% python3 -q
>>> import numpy as np
>>> np.set_printoptions(precision=2, suppress=True, linewidth=120)
>>> tidy = lambda a: np.round(a, 2) + 0
>>> data = np.loadtxt("layer10.csv", delimiter=",")
>>> tidy(data)
array([[-1.82, -0.27,  0.17, -0.76],
       [-0.25, -0.98,  1.22,  1.22],
       [-0.66,  0.02, -1.39,  1.27],
       [-0.41,  1.73,  0.73,  0.56]])
>>> P = np.triu(np.array([[3, -5, 3, -1], [5, -5, -1, -5], [-4, 2, 4, -5], [-3, 0, 4, 0]]), 1) + np.eye(4)
>>> other = P @ data @ np.linalg.inv(P)
>>> tidy(np.linalg.det(other))
np.float64(-16.0)
>>> np.linalg.matrix_rank(other)
np.int64(4)
>>> tidy(np.linalg.det(data[::-1]))
np.float64(-16.0)
>>> tidy(np.linalg.eigvals(data).sum().real)
np.float64(-3.63)
>>> tidy(np.poly(data))
array([  1.  ,   3.63,   0.  , -14.53, -16.  ])
>>> tidy(np.einsum("ij,ji->", data, data))
np.float64(13.2)
>>> tidy(np.linalg.eigvals(data))
array([ 2.  +0.j  , -1.82+0.84j, -1.82-0.84j, -2.  +0.j  ])
>>> tidy(np.kron(np.eye(2, dtype=int), data))
array([[-1.82, -0.27,  0.17, -0.76,  0.  ,  0.  ,  0.  ,  0.  ],
       [-0.25, -0.98,  1.22,  1.22,  0.  ,  0.  ,  0.  ,  0.  ],
       [-0.66,  0.02, -1.39,  1.27,  0.  ,  0.  ,  0.  ,  0.  ],
       [-0.41,  1.73,  0.73,  0.56,  0.  ,  0.  ,  0.  ,  0.  ],
       [ 0.  ,  0.  ,  0.  ,  0.  , -1.82, -0.27,  0.17, -0.76],
       [ 0.  ,  0.  ,  0.  ,  0.  , -0.25, -0.98,  1.22,  1.22],
       [ 0.  ,  0.  ,  0.  ,  0.  , -0.66,  0.02, -1.39,  1.27],
       [ 0.  ,  0.  ,  0.  ,  0.  , -0.41,  1.73,  0.73,  0.56]])
>>> tidy(np.linalg.norm(data, axis=0))
array([2., 2., 2., 2.])
>>> tidy(data.T @ data)
array([[4., 0., 0., 0.],
       [0., 4., 0., 0.],
       [0., 0., 4., 0.],
       [0., 0., 0., 4.]])
>>> tidy(np.linalg.svd(data, compute_uv=False))
array([2., 2., 2., 2.])
>>> tidy(data[:, 0] @ data[:, 2])
np.float64(0.0)
>>> mat = np.load("test9.npy")
>>> mat
array([[-0.08,  1.13,  0.08],
       [ 0.37,  0.62,  0.16],
       [ 0.08,  1.32, -0.13],
       [-0.08,  0.51, -0.02],
       [-0.38,  1.  , -0.3 ],
       [ 0.1 ,  1.1 , -0.48],
       [-0.99, -1.27,  2.06],
       [-1.  , -1.9 ,  2.19],
       [-0.82, -1.65,  1.75],
       [-0.69, -1.86,  2.02],
       [-1.27, -2.53,  1.63],
       [-1.2 , -2.21,  1.6 ],
       [ 1.2 ,  3.21,  2.15],
       [ 1.29,  3.  ,  2.21],
       [ 1.22,  3.42,  2.15],
       [ 1.05,  3.29,  1.79],
       [ 1.05,  2.56,  1.89],
       [ 1.02,  2.85,  2.05]])
>>> u = np.array([2, 2, 1])
>>> tidy(np.correlate(mat[14], mat[12], "full"))
array([ 2.62, 11.27, 17.06, 11.01,  2.58])
>>> np.convolve(mat[14], u)
array([ 2.44,  9.28, 12.36,  7.72,  2.15])
>>> tidy(np.cross(mat[14, :3], mat[12, :3]))
array([ 0.45, -0.04, -0.19])
>>> tidy(np.polyval(u, mat[14]))
array([ 6.42, 31.23, 14.54])
>>> Xs = (mat - mat.mean(axis=0)) / mat.std(axis=0)
>>> tidy(Xs.std(axis=0))
array([1., 1., 1.])
>>> np.argwhere(np.abs(Xs) > 2)
array([], shape=(0, 2), dtype=int64)
>>> coef = np.linalg.lstsq(np.delete(Xs, 2, axis=1), Xs[:, 2])[0]
>>> np.abs(coef).argmax()
np.int64(0)
>>> D = np.linalg.norm(mat[:, None] - mat[None], axis=-1)
>>> np.flatnonzero(D[2] < D.mean() / 2)
array([0, 1, 2, 3, 4, 5])
>>> D.mean(axis=1).argmax()
np.int64(10)
>>> np.linalg.matrix_rank(D ** 2)
np.int64(5)
>>> Xs = mat - mat.mean(axis=0)
>>> evecs = np.linalg.svd(Xs)[2][:2]
>>> other = Xs - Xs @ evecs.T @ evecs
>>> tidy(np.cov(Xs @ evecs.T, rowvar=False))
array([[5.28, 0.  ],
       [0.  , 1.07]])
>>> tidy(np.diag(evecs.T @ evecs))
array([0.16, 0.85, 0.99])
>>> lab = mat[:, 2] > np.median(mat[:, 2])
>>> u = mat[lab].mean(axis=0) - mat[~lab].mean(axis=0)
>>> tidy((((mat - mat.mean(axis=0)) @ u > 0) == lab).mean())
np.float64(0.83)
>>> np.argsort(-np.abs(u).round(6), kind="stable")
array([2, 1, 0])
>>> M = np.load("a.npy")
>>> M
array([[-29.44,   6.6 , -32.77],
       [  0.66,   0.74,  -7.98],
       [  2.27,   0.62,  -4.19],
       [ -0.36,  -0.12,   0.35],
       [ -1.  ,  -0.37,   0.95],
       [ -1.5 ,  -0.57,   1.41],
       [ -8.  ,  -5.18,   8.17],
       [ -8.37,  -5.59,   8.66],
       [ -9.62,  -7.13,  10.52],
       [-14.62, -18.41,  23.28],
       [-14.92, -19.81,  24.82],
       [-15.87, -27.81,  33.62]])
>>> Xs = M - M.mean(axis=0)
>>> evecs = np.linalg.svd(Xs)[2][:2]
>>> other = Xs - Xs @ evecs.T @ evecs
>>> tidy(other.std(axis=0))
array([0.52, 1.41, 0.78])
>>> tidy(np.diag(evecs.T @ evecs))
array([0.9 , 0.31, 0.79])
>>> np.linalg.norm(other, axis=1).round(6).argmax()
np.int64(1)
>>> tidy((Xs @ evecs.T).std(axis=0))
array([19.07,  9.28])
>>> np.unravel_index(np.abs(M).argmax(), M.shape)
(np.int64(11), np.int64(2))
>>> tidy(np.linalg.norm(M))
np.float64(84.55)
>>> tidy(M.mean(axis=0))
array([-8.4 , -6.42,  5.57])
>>> np.linalg.matrix_rank(M)
np.int64(3)
>>> M[12]
Traceback (most recent call last):
  File "<python-input-57>", line 1, in <module>
    M[12]
    ~^^^^
IndexError: index 12 is out of bounds for axis 0 with size 12
>>> X = np.load("x.npy")
>>> X
array([[1, 0],
       [0, 3]])
>>> x = np.array([-2, 1, 1, -4])
>>> rhs = data @ x
>>> tidy(rhs)
array([ 6.58, -4.15, -5.13,  1.05])
>>> tidy(np.linalg.solve(data, rhs))
array([-2.,  1.,  1., -4.])
>>> tidy(np.linalg.solve(data, data[:, 3]))
array([0., 0., 0., 1.])
>>> tidy(np.linalg.solve(data.T, data[0]))
array([1., 0., 0., 0.])
>>> evals, evecs = np.linalg.eigh(X)
>>> np.abs(evecs[:, -1]).round(6).argmax()
np.int64(1)
>>> evecs @ np.diag(evals) @ evecs.T
array([[1., 0.],
       [0., 3.]])
>>> evals.sum(), np.trace(X)
(np.float64(4.0), np.int64(4))
>>> evecs.T @ X @ evecs
array([[1., 0.],
       [0., 3.]])
>>> cov = X.T @ X
>>> (X @ X.T).shape
(2, 2)
>>> tidy(np.linalg.svd(X, compute_uv=False) ** 2)
array([9., 1.])
>>> np.trace(cov), (X ** 2).sum()
(np.int64(10), np.int64(10))
>>> np.diag(cov)
array([1, 9])
>>> feats = np.loadtxt("data.csv", delimiter=",")
>>> feats
array([[0., 0.],
       [1., 0.]])
>>> rng = np.random.default_rng(86)
>>> other = feats + rng.integers(-2, 3, (2, 1)) @ rng.integers(-2, 3, (1, 2))
>>> other
array([[-4., -4.],
       [-1., -2.]])
>>> other - feats
array([[-4., -4.],
       [-2., -2.]])
>>> np.linalg.matrix_rank(feats - feats[0, 0] * np.eye(2))
np.int64(1)
>>> tidy(np.sort(np.linalg.eigvals(feats)))
array([0., 0.])
>>> arr = np.load("dump.npy")
>>> arr
array([[1.  , 0.  ],
       [0.33, 0.67]])
>>> evals, evecs = np.linalg.eig(arr)
>>> tidy(np.sort(np.linalg.eigvals(np.linalg.inv(arr))))
array([1.  , 1.49])
>>> tidy(np.sort(np.linalg.eigvals(arr)))
array([0.67, 1.  ])
>>> np.prod(np.diag(arr)), tidy(np.linalg.det(arr))
(np.float64(0.67), np.float64(0.67))
>>> tidy(np.linalg.eigvals(arr))
array([0.67, 1.  ])
>>> tidy(np.linalg.eigvals(arr).sum().real)
np.float64(1.67)
>>> tidy(np.einsum("ij,ji->", arr, arr))
np.float64(1.45)
>>> tidy(np.linalg.det(2 * arr)), tidy(np.linalg.det(arr))
(np.float64(2.68), np.float64(0.67))
>>> tidy(np.linalg.det(arr[::-1]))
np.float64(-0.67)
